In [1]: import numpy as np

In [2]: from numpy import linalg as LA

In [3]: np.set_printoptions(precision=1, suppress=True, linewidth=160, legacy="1.25")

In [4]: def tidy(a):
   ...:     return np.round(a, 1) + 0
   ...: 

In [5]: arr = np.load("block5.npy")

In [6]: arr
Out[6]: 
array([[ 0, -1, -3, -3,  2,  2],
       [-1,  1,  0,  2,  2,  3],
       [-1,  0, -2,  3, -3,  2],
       [ 2,  1,  0,  2,  1, -2],
       [ 0,  2,  0, -2, -1,  1],
       [ 0, -2,  3,  1, -3,  2]])

In [7]: LA.matrix_power(arr, 4)
Out[7]: 
array([[  58, -222,  300,  247, -200, -205],
       [ 179,  -43,   93,  107,   47, -217],
       [  68,   60,   73, -254,  382,  -94],
       [-171,   -6,   51,  -78, -175,  319],
       [  44, -102, -117,  268,  -54,  -82],
       [  99,  150, -345, -227,  305, -216]])

In [8]: tidy(np.abs(LA.eigvals(arr)).max())
Out[8]: 5.0

In [9]: tidy(np.sort(np.abs(LA.eigvals(arr))))
Out[9]: array([2.8, 2.8, 3.9, 3.9, 5. , 5. ])

In [10]: (arr + arr.T) / 2
Out[10]: 
array([[ 0. , -1. , -2. , -0.5,  1. ,  1. ],
       [-1. ,  1. ,  0. ,  1.5,  2. ,  0.5],
       [-2. ,  0. , -2. ,  1.5, -1.5,  2.5],
       [-0.5,  1.5,  1.5,  2. , -0.5, -0.5],
       [ 1. ,  2. , -1.5, -0.5, -1. , -1. ],
       [ 1. ,  0.5,  2.5, -0.5, -1. ,  2. ]])

In [11]: LA.determinant(arr)
AttributeError: module 'numpy.linalg' has no attribute 'determinant'


In [12]: np.allclose(arr @ arr.T, arr.T @ arr)
Out[12]: False

In [13]: rng = np.random.default_rng(228710)

In [14]: out = arr + rng.integers(-2, 3, (6, 5)) @ rng.integers(-2, 3, (5, 6))

In [15]: out
Out[15]: 
array([[  2,   0,  -3,  -1,   5,   1],
       [-11,   3,   0,   6,  -2,  -1],
       [ -3,   8,  -4,   5,  -8,   6],
       [  1,  -4,   0,  -5,  -3,   0],
       [  5,  -4,   3,  -8,   2,   0],
       [ -3, -15,  13,  -3,  -3,  -4]])

In [16]: LA.matrix_rank(out - arr, tol=1e-8)
Out[16]: 5

In [17]: out - arr
Out[17]: 
array([[  2,   1,   0,   2,   3,  -1],
       [-10,   2,   0,   4,  -4,  -4],
       [ -2,   8,  -2,   2,  -5,   4],
       [ -1,  -5,   0,  -7,  -4,   2],
       [  5,  -6,   3,  -6,   3,  -1],
       [ -3, -13,  10,  -4,   0,  -6]])
